$ python -q
>>> import numpy as np
>>> from numpy import linalg as LA
>>> np.set_printoptions(suppress=True, linewidth=100)
>>> def rnd(a):
...     return np.round(a, 2) + 0
... 
>>> data = np.array([[1, 1, -1, -1, -1, -1, 1, 1],
...     [1, -1, 1, -1, 1, -1, 1, -1],
...     [1, -1, 1, -1, -1, 1, -1, 1]])
>>> out = data[0, 0] * data[1:] - np.outer(data[1:, 0], data[0])
>>> out
array([[ 0, -2,  2,  0,  2,  0,  0, -2],
       [ 0, -2,  2,  0,  0,  2, -2,  0]])
>>> data[:, 0] / data[0, 0]
array([1., 1., 1.])
>>> np.unravel_index(np.abs(data).argmax(), data.shape)
(np.int64(0), np.int64(0))
>>> data.sum(axis=0)
array([ 3, -1,  1, -3, -1, -1,  1,  1])
>>> data - data[0]
array([[ 0,  0,  0,  0,  0,  0,  0,  0],
       [ 0, -2,  2,  0,  2,  0,  0, -2],
       [ 0, -2,  2,  0,  0,  2, -2,  0]])
>>> np.diff(data, axis=0)
array([[ 0, -2,  2,  0,  2,  0,  0, -2],
       [ 0,  0,  0,  0, -2,  2, -2,  2]])
>>> np.abs(data).max()
np.int64(1)
>>> LA.rank(data)
Traceback (most recent call last):
  File "<python-input-13>", line 1, in <module>
    LA.rank(data)
    ^^^^^^^
AttributeError: module 'numpy.linalg' has no attribute 'rank'
>>> rnd(LA.svd(data, compute_uv=False))
array([2.83, 2.83, 2.83])
>>> data.shape
(3, 8)
>>> cov = data.T @ data
>>> rnd(LA.svd(data, compute_uv=False) ** 2)
array([8., 8., 8.])
>>> np.diag(cov)
array([3, 3, 3, 3, 3, 3, 3, 3])
>>> np.trace(cov), (data ** 2).sum()
(np.int64(24), np.int64(24))
>>> E = np.loadtxt("case18.csv", delimiter=",")
>>> E
array([[-2.,  0.,  0.,  0.],
       [ 3., -3.,  0.,  0.],
       [ 1.,  2., -1.,  0.],
       [ 1.,  0., -1.,  2.]])
>>> np.diff(E, axis=0)
array([[ 5., -3.,  0.,  0.],
       [-2.,  5., -1.,  0.],
       [ 0., -2.,  0.,  2.]])
>>> rnd(LA.svd(E, compute_uv=False))
array([4.61, 3.  , 1.89, 0.46])
>>> rnd(LA.norm(E))
np.float64(5.83)
>>> np.zeros(4, 4)
Traceback (most recent call last):
  File "<python-input-25>", line 1, in <module>
    np.zeros(4, 4)
    ~~~~~~~~^^^^^^
TypeError: Cannot interpret '4' as a data type
>>> E.shape
(4, 4)
>>> np.count_nonzero(E)
np.int64(9)
>>> def softmax(z):
...     e = np.exp(z - z.max(axis=-1, keepdims=True))
...     return e / e.sum(axis=-1, keepdims=True)
... 
>>> rnd(softmax(E).sum(axis=1))
array([1., 1., 1., 1.])
>>> rnd(softmax(E[3] + -3))
array([0.24, 0.09, 0.03, 0.64])
>>> scores = E @ E.T / np.sqrt(4)
>>> rnd(softmax(scores))
array([[0.9 , 0.01, 0.05, 0.05],
       [0.  , 1.  , 0.  , 0.  ],
       [0.02, 0.01, 0.86, 0.12],
       [0.01, 0.16, 0.1 , 0.73]])
>>> rnd(softmax(scores)[3] @ E)
array([ 1.28, -0.29, -0.82,  1.45])
>>> softmax(scores).round(6).argmax(axis=1)
array([0, 1, 2, 3])
>>> rnd(softmax(scores + np.triu(np.full(scores.shape, -np.inf), 1)))
array([[1.  , 0.  , 0.  , 0.  ],
       [0.  , 1.  , 0.  , 0.  ],
       [0.02, 0.01, 0.97, 0.  ],
       [0.01, 0.16, 0.1 , 0.73]])
>>> M = np.load("test7.npy")
>>> M
array([[ 0, -2,  0,  1,  0],
       [-6, -5, -6,  4,  6]])
>>> # columns 0 and 2 are equal
>>> W1 = np.array([[-1, 3], [-1, 3], [1, -2], [-3, 2], [-1, -2]])
>>> b = np.array([0, 3])
>>> hid = np.maximum(M @ W1 + b, 0)
>>> LA.matrix_rank(hid)
np.int64(0)
>>> (hid > 0).mean(axis=0)
array([0., 0.])
>>> (hid > 0).astype(int)
array([[0, 0],
       [0, 0]])
>>> W2 = np.array([[-2, 2, 0], [2, 0, 0]])
>>> (hid @ W2).round(6).argmax(axis=1)
array([0, 0])
>>> W1 @ W2
array([[ 8, -2,  0],
       [ 8, -2,  0],
       [-6,  2,  0],
       [10, -6,  0],
       [-2, -2,  0]])
>>> f = np.array([2, 1])
>>> np.correlate(M[1], M[0], "full")
array([  0,  -6,  -5,   6,  14,  18,  -8, -12,   0])
>>> np.convolve(M[1], f)
array([-12, -16, -17,   2,  16,   6])
>>> np.cross(M[1, :3], M[0, :3])
array([-12,   0,  12])
>>> W0 = np.loadtxt("run1.csv", delimiter=",")
>>> W0
array([[-3.,  3.,  3., -6.,  6.,  6.],
       [-2., -2.,  3., -4., -4.,  6.],
       [ 1.,  0.,  0.,  2.,  0.,  0.],
       [-6.,  6.,  6.,  9., -9., -9.],
       [-4., -4.,  6.,  6.,  6., -9.],
       [ 2.,  0.,  0., -3.,  0.,  0.]])
>>> x0 = np.array([1, -1, 0, 1, 2, 2])
>>> W0 @ x0
array([ 12.,   0.,   3., -39.,   0.,  -1.])
>>> W0 @ np.eye(6)[2]
array([3., 3., 0., 6., 6., 0.])
>>> (W0 * x0).sum(axis=1)
array([ 12.,   0.,   3., -39.,   0.,  -1.])
>>> out = W0[0, 0] * W0[1:] - np.outer(W0[1:, 0], W0[0])
>>> out
array([[  0.,  12.,  -3.,   0.,  24.,  -6.],
       [  0.,  -3.,  -3.,   0.,  -6.,  -6.],
       [  0.,   0.,   0., -63.,  63.,  63.],
       [  0.,  24.,  -6., -42.,   6.,  51.],
       [  0.,  -6.,  -6.,  21., -12., -12.]])
>>> LA.matrix_rank(out), LA.matrix_rank(W0)
(np.int64(5), np.int64(6))
>>> rnd(W0[:, 0] / W0[0, 0])
array([ 1.  ,  0.67, -0.33,  2.  ,  1.33, -0.67])
